$ python -q
>>> import numpy as np
>>> np.set_printoptions(precision=2, suppress=True, linewidth=160)
>>> data = np.loadtxt("layer5.csv", delimiter=",")
>>> data
array([[ -1.,  -2.,   3.,   1.,  -3.],
       [  2.,   2.,  -2.,  -2.,   3.],
       [ -1.,   0.,  -1.,  -3.,   0.],
       [ -7.,  -8.,   9.,   7., -12.]])
>>> round(float(np.linalg.norm(data, 2) / np.linalg.norm(data)), 2)
0.99
>>> np.linalg.cond(data) > 100
np.True_
>>> np.linalg.matrix_rank(data, rtol=0.1)
np.int64(2)
>>> x = np.array([3, 2, 1, 3, 2])
>>> h1 = np.maximum(data @ x, 0)
>>> np.flatnonzero(h1 > 1e-9)
array([1])
>>> np.maximum(data @ (3 * x), 0)
array([ 0., 24.,  0.,  0.])
>>> h1
array([0., 8., 0., 0.])
>>> data.T @ h1
array([ 16.,  16., -16., -16.,  24.])
>>> J = np.load("a.npy")
>>> J
array([[-0.26,  0.84, -3.26, -1.63],
       [-0.9 ,  1.1 , -3.9 , -1.95],
       [ 2.61,  1.65, -0.39, -0.19],
       [ 0.33,  2.12, -2.67, -1.33],
       [ 6.26,  1.86,  3.26,  1.63],
       [ 3.88,  1.17,  0.88,  0.44],
       [ 4.5 ,  1.83,  1.5 ,  0.75],
       [ 2.28,  0.95, -0.72, -0.36],
       [ 2.31,  2.15, -0.69, -0.35],
       [ 1.72,  2.19, -1.28, -0.64],
       [ 3.43,  0.98,  0.43,  0.21],
       [ 4.71,  2.16,  1.71,  0.86],
       [ 1.58,  1.28, -1.42, -0.71],
       [ 6.1 ,  0.53,  3.1 ,  1.55],
       [-0.18,  1.42, -3.18, -1.59],
       [ 3.18,  1.49,  0.18,  0.09],
       [ 2.38,  0.45, -0.62, -0.31]])
>>> # looks like rank 3
>>> labels = J[:, 0] > np.median(J[:, 0])
>>> f = J[labels].mean(axis=0) - J[~labels].mean(axis=0)
>>> labels.astype(int)
array([0, 0, 1, 0, 1, 1, 1, 0, 0, 0, 1, 1, 0, 1, 0, 1, 0])
>>> np.argsort(-np.abs(f).round(6), kind="stable")
array([0, 2, 3, 1])
>>> (((J - J.mean(axis=0)) @ f > 0) == labels).mean()
np.float64(1.0)
>>> ((J - J.mean(axis=0)) @ f > 0).astype(int)
array([0, 0, 1, 0, 1, 1, 1, 0, 0, 0, 1, 1, 0, 1, 0, 1, 0])
>>> rng = np.random.default_rng(930)
>>> A2 = J + rng.integers(-2, 3, (17, 3)) @ rng.integers(-2, 3, (3, 4))
>>> A2
array([[-0.26, -1.16, -3.26, -2.63],
       [-6.9 ,  7.1 ,  6.1 , -1.95],
       [ 7.61, -4.35, -5.39,  1.81],
       [ 4.33, -1.88, -6.67,  0.67],
       [ 6.26,  2.86,  5.26,  3.63],
       [ 0.88,  3.17,  7.88,  1.44],
       [ 5.5 ,  0.83, -1.5 , -0.25],
       [ 0.28,  4.95, -2.72, -3.36],
       [ 0.31,  6.15, -2.69, -3.35],
       [ 5.72, -1.81, -9.28, -1.64],
       [-0.57,  3.98,  6.43, -0.79],
       [ 5.71,  0.16,  0.71,  0.86],
       [ 5.58, -3.72, -3.42,  2.29],
       [10.1 , -4.47, -2.9 ,  1.55],
       [ 0.82, -0.58, -0.18,  1.41],
       [ 3.18,  2.49,  2.18,  2.09],
       [ 5.38, -5.55,  0.38,  2.69]])
>>> np.abs(A2 - J).sum(axis=1)
array([ 3., 22., 18., 14.,  5., 13.,  6., 11., 11., 17., 14.,  4., 14., 15.,  9.,  5., 13.])
>>> np.linalg.matrix_rank(A2 - J, tol=1e-8)
np.int64(3)
>>> P = A2 @ np.linalg.solve(A2.T @ A2, A2.T)
>>> np.linalg.matrix_rank(np.eye(17) - P)
np.int64(13)
>>> np.allclose(P @ P, P)
True
>>> np.diag(P)
array([0.23, 0.22, 0.16, 0.23, 0.43, 0.23, 0.15, 0.27, 0.35, 0.28, 0.27, 0.14, 0.13, 0.36, 0.07, 0.23, 0.24])
>>> rk = np.linalg.matrix_rank(J)
>>> rk
np.int64(3)
>>> null = np.linalg.svd(J)[2][rk:].T
>>> np.round(null[:, 0] / null[np.abs(null[:, 0]).round(6).argmax(), 0], 2) + 0
array([ 0. ,  0. , -0.5,  1. ])
>>> null.shape
(4, 1)
>>> np.round(J @ null, 2) + 0
array([[0.],
       [0.],
       [0.],
       [0.],
       [0.],
       [0.],
       [0.],
       [0.],
       [0.],
       [0.],
       [0.],
       [0.],
       [0.],
       [0.],
       [0.],
       [0.],
       [0.]])
>>> cen = J - J.mean(axis=0)
>>> U, sv, Vt = np.linalg.svd(cen, full_matrices=False)
>>> Vt[0] * np.sign(Vt[0, np.abs(Vt[0]).argmax()])
array([0.67, 0.01, 0.67, 0.33])
>>> np.linalg.matrix_rank(cen)
np.int64(2)
>>> np.searchsorted(np.cumsum(sv ** 2) / (sv ** 2).sum(), 0.9) + 1
np.int64(1)
>>> sv.round(2) + 0
array([12.71,  2.29,  0.  ,  0.  ])
>>> (np.sign(U[:, 0]) == np.sign(U[0, 0])).astype(int)
array([1, 1, 0, 1, 0, 0, 0, 1, 1, 1, 0, 0, 1, 0, 1, 0, 1])
>>> np.round(sv ** 2 / (sv ** 2).sum(), 2) + 0
array([0.97, 0.03, 0.  , 0.  ])
>>> K = np.load("m.npy")
>>> K
array([[ -0.6,  -4. ,   0.4],
       [  1.4,   4. ,   0.1],
       [ -1.3, -18. ,  -0.5],
       [  0.7, -30. ,  -1.1],
       [  1.1,  18. ,  -0.9]])
>>> P = K @ np.linalg.solve(K.T @ K, K.T)
>>> np.round(np.linalg.eigvalsh(P), 2) + 0
array([0., 0., 1., 1., 1.])
>>> np.linalg.matrix_rank(np.eye(5) - P)
np.int64(2)
>>> P
array([[ 0.12, -0.05,  0.04, -0.1 , -0.3 ],
       [-0.05,  0.5 , -0.46,  0.18, -0.05],
       [ 0.04, -0.46,  0.57,  0.18, -0.02],
       [-0.1 ,  0.18,  0.18,  0.92, -0.02],
       [-0.3 , -0.05, -0.02, -0.02,  0.89]])
>>> np.diag(P)
array([0.12, 0.5 , 0.57, 0.92, 0.89])
>>> np.allclose(P @ P, P)
True
>>> P @ K[:, 0]
array([-0.6,  1.4, -1.3,  0.7,  1.1])
>>> F = np.load("block7.npy")
>>> F
array([[1.  , 0.2 , 0.04, 0.01],
       [0.2 , 1.  , 0.2 , 0.04],
       [0.04, 0.2 , 1.  , 0.2 ],
       [0.01, 0.04, 0.2 , 1.  ]])
>>> # equal to its transpose
>>> evals, V = np.linalg.eig(F)
>>> np.sort(np.linalg.eigvals(F @ F))
array([0.5 , 0.72, 1.17, 1.86])
>>> np.round(F @ V[:, 0] - evals[0] * V[:, 0], 2) + 0
array([0., 0., 0., 0.])
>>> mat = np.load("dump.npy")
>>> mat
array([[ 2.1,  2. ,  0. , -2. ],
       [ 2. ,  2.1,  0. , -1. ],
       [-1. , -1. ,  3.1, -2. ],
       [ 2. ,  2. ,  0. , -1.9]])
>>> labels = rng.permutation(4)
>>> labels
array([0, 3, 2, 1])
>>> A2 = mat[labels][:, labels]
>>> A2
array([[ 2.1, -2. ,  0. ,  2. ],
       [ 2. , -1.9,  0. ,  2. ],
       [-1. , -2. ,  3.1, -1. ],
       [ 2. , -1. ,  0. ,  2.1]])
>>> np.allclose(A2, mat)
False
>>> round(float(np.linalg.det(A2)), 2), np.round(np.linalg.det(mat[labels]), 2)
(-0.55, np.float64(0.55))
>>> np.sort(np.abs(np.linalg.eigvals(A2)))
array([0.1 , 0.63, 2.83, 3.1 ])
>>> np.trace(A2)
np.float64(5.4)
>>> G = mat.T @ mat
>>> np.trace(G), (mat ** 2).sum()
(np.float64(49.04), np.float64(49.04))
>>> G
array([[13.41, 13.4 , -3.1 , -8.  ],
       [13.4 , 13.41, -3.1 , -7.9 ],
       [-3.1 , -3.1 ,  9.61, -6.2 ],
       [-8.  , -7.9 , -6.2 , 12.61]])
>>> q = mat.astype(float).copy()
>>> for j in range(4):
...     q[:, j] -= q[:, :j] @ (q[:, :j].T @ q[:, j])
...     q[:, j] /= np.linalg.norm(q[:, j])
... 
>>> np.round(q.T @ mat, 2) + 0
array([[ 3.66,  3.66, -0.85, -2.18],
       [ 0.  ,  0.14, -0.02,  0.67],
       [ 0.  ,  0.  ,  2.98, -2.7 ],
       [ 0.  ,  0.  ,  0.  ,  0.36]])
>>> q
array([[ 0.57, -0.7 ,  0.16,  0.4 ],
       [ 0.55,  0.72,  0.16,  0.4 ],
       [-0.27, -0.01,  0.96,  0.  ],
       [ 0.55,  0.01,  0.16, -0.82]])
>>> round(np.linalg.norm(mat, 2) / np.linalg.norm(mat), 2)
np.float64(0.82)
>>> np.abs(np.linalg.svd(mat)[2][-1])
array([0.74, 0.65, 0.1 , 0.11])
>>> M = np.array([[0.9, 0.2, 1.1],
...     [-0.3, -1.1, -0.5],
...     [-2.1, -1.2, 1.7],
...     [1.6, 1.6, -0.2],
...     [-1.4, 0.3, 0.8]])
>>> w1 = np.array([[2, -4, 0, -2, 5, -4], [-5, -2, 1, 0, 3, 4], [4, 0, 4, 1, -4, 4]])
>>> c = np.array([8, -8, -4, 9, -4, -5])
>>> H = np.maximum(M @ w1 + c, 0)
>>> (H > 0).astype(int)
array([[1, 0, 1, 1, 0, 0],
       [1, 0, 0, 1, 0, 0],
       [1, 1, 1, 1, 0, 1],
       [1, 0, 0, 1, 1, 0],
       [1, 0, 0, 1, 0, 1]])
>>> np.linalg.matrix_rank(H)
np.int64(5)
>>> (H > 0).mean(axis=0)
array([1. , 0.2, 0.4, 1. , 0.2, 0.4])
>>> H
array([[13.2,  0. ,  0.6,  8.3,  0. ,  0. ],
       [10.9,  0. ,  0. ,  9.1,  0. ,  0. ],
       [16.6,  2.8,  1.6, 14.9,  0. ,  5.4],
       [ 2.4,  0. ,  0. ,  5.6,  9.6,  0. ],
       [ 6.9,  0. ,  0. , 12.6,  0. ,  5. ]])
>>> basis = np.array([[7, 4], [-4, 9], [-6, -1], [8, 3], [-1, -9], [-6, 0]])
>>> w1 @ basis
array([[ 33, -79],
       [-60, -66],
       [ -8,  51]])
>>> (H @ basis).round(6).argmax(axis=1)
array([0, 0, 0, 0, 0])
>>> H @ basis
array([[155.2,  77.1],
       [149.1,  70.9],
       [182.2, 134.7],
       [ 52. , -60. ],
       [119.1,  65.4]])
>>> A = np.load("arr.npy")
>>> A
array([[ 1, -1, -1,  1, -1,  1,  1, -1],
       [ 1,  1,  1,  1,  1,  1,  1,  1],
       [ 1,  1, -1, -1, -1, -1,  1,  1]])
>>> # columns 2 and 4 are equal
>>> U, sv, Vt = np.linalg.svd(M, full_matrices=False)
>>> np.abs(Vt[0])
array([0.79, 0.48, 0.38])
>>> np.round(Vt @ Vt.T, 2) + 0
array([[1., 0., 0.],
       [0., 1., 0.],
       [0., 0., 1.]])
>>> (sv > 1e-8).sum()
np.int64(3)
>>> np.abs(U[:, 0]).round(6).argmax()
np.int64(2)
>>> U.shape, sv.shape, Vt.shape
((5, 3), (3,), (3, 3))
>>> np.round(np.sqrt((sv ** 2).sum()), 2), round(np.linalg.norm(M), 2)
(np.float64(4.49), np.float64(4.49))
